In [1]: import numpy as np

In [2]: np.set_printoptions(precision=1, suppress=True, linewidth=100, sign=" ")

In [3]: E = np.load("arr.npy")

In [4]: E
Out[4]: 
array([[-2, -1, -3],
       [ 0,  2,  6],
       [ 1,  0,  0],
       [-1,  2,  6]])

In [5]: np.linalg.matrix_rank(E, rtol=0.1)
Out[5]: np.int64(2)

In [6]: np.linalg.cond(E) > 100
Out[6]: np.True_

In [7]: Uu, sv, Vh = np.linalg.svd(E)

In [8]: V = Vh[:(sv > 1e-8).sum()]

In [9]: rng = np.random.default_rng(177)

In [10]: x0 = E[2] + 5 * E[0] + rng.integers(2) * np.eye(3)[1]

In [11]: print(x0)
[ -9.  -4. -15.]

In [12]: np.allclose(V.T @ V @ x0, x0)
Out[12]: False

In [13]: print(np.linalg.matrix_rank(np.vstack([E, x0])))
3

In [14]: t = np.radians(72)

In [15]: R = np.eye(3)

In [16]: R[0, 0] = R[1, 1] = np.cos(t)

In [17]: R[0, 1], R[1, 0] = -np.sin(t), np.sin(t)

In [18]: R
Out[18]: 
array([[ 0.3, -1. ,  0. ],
       [ 1. ,  0.3,  0. ],
       [ 0. ,  0. ,  1. ]])

In [19]: B = E @ R.T

In [20]: np.allclose(E @ E.T, B @ B.T)
Out[20]: True

In [21]: print(np.round(np.linalg.svd(E, compute_uv=False), 1) + 0, np.round(np.linalg.svd(B, compute_uv=False), 1) + 0)
[ 9.5  2.4  0. ] [ 9.5  2.4  0. ]

In [22]: np.allclose(np.linalg.norm(E, axis=1), np.linalg.norm(B, axis=1))
Out[22]: True

In [23]: B
Out[23]: 
array([[ 0.3, -2.2, -3. ],
       [-1.9,  0.6,  6. ],
       [ 0.3,  1. ,  0. ],
       [-2.2, -0.3,  6. ]])

In [24]: r0 = np.array([1, -2, 1])

In [25]: r1 = np.array([-3, 2, -2, 1])

In [26]: m1 = r0[:, None] + r1[None, :]

In [27]: m1
Out[27]: 
array([[-2,  3, -1,  2],
       [-5,  0, -4, -1],
       [-2,  3, -1,  2]])

In [28]: x0 = np.array([2, 0, 1, 3])

In [29]: h1 = np.maximum(m1 @ x0, 0)

In [30]: print(np.maximum(m1 @ (3 * x0), 0))
[ 3  0  3]

In [31]: np.linalg.cond(m1) > 100
Out[31]: np.True_

In [32]: round(float(np.linalg.norm(m1, 2) / np.linalg.norm(m1)), 1)
Out[32]: 0.8
